>>> import numpy as np
>>> from numpy import linalg as LA
>>> np.set_printoptions(suppress=True, linewidth=120)
>>> def rd(a):
...     return np.round(a, 2) + 0
... 
>>> Y = np.array([[-9, 1, 5], [7, -4, 6], [-4, -4, -1]])
>>> data = np.tril(Y)
>>> data
array([[-9,  0,  0],
       [ 7, -4,  0],
       [-4, -4, -1]])
>>> Y = LA.inv(data)
>>> np.allclose(Y, data.T)
False
>>> print((np.abs(Y) > 1e-9).astype(int))
[[1 0 0]
 [1 1 0]
 [1 1 1]]
>>> rd(LA.det(data) * LA.det(Y))
np.float64(1.0)
>>> print(rd(LA.cond(data)))
22.93
>>> rd(LA.slogdet(data)[0])
np.float64(-1.0)
>>> data @ Y
array([[1., 0., 0.],
       [0., 1., 0.],
       [0., 0., 1.]])
>>> M = np.array([[1, -1, 1], [1, 0, 0], [1, 1, 1], [1, 2, 4]])
>>> q, Rm = LA.qr(M)
>>> np.allclose(Rm.T @ Rm, M.T @ M)
True
>>> q.shape, Rm.shape
((4, 3), (3, 3))
>>> rd(Rm)
array([[-2.  , -1.  , -3.  ],
       [ 0.  , -2.24, -2.24],
       [ 0.  ,  0.  ,  2.  ]])
>>> x0 = np.array([-1, -1, 3])
>>> y = Rm @ x0
>>> rd(y)
array([-6.  , -4.47,  6.  ])
>>> rd(LA.solve(Rm, -2 * y))
array([ 2.,  2., -6.])
>>> rd(LA.solve(Rm, y))
array([-1., -1.,  3.])
>>> rd(LA.solve(Rm, y + Rm[:, 0]))
array([ 0., -1.,  3.])
>>> def softmax(z):
...     e = np.exp(z - z.max(axis=-1, keepdims=True))
...     return e / e.sum(axis=-1, keepdims=True)
... 
>>> print(rd(softmax(M[3])))
[0.04 0.11 0.84]
>>> scores = M @ M.T / np.sqrt(3)
>>> print(rd(softmax(scores)[3] @ M))
[1. 2. 4.]
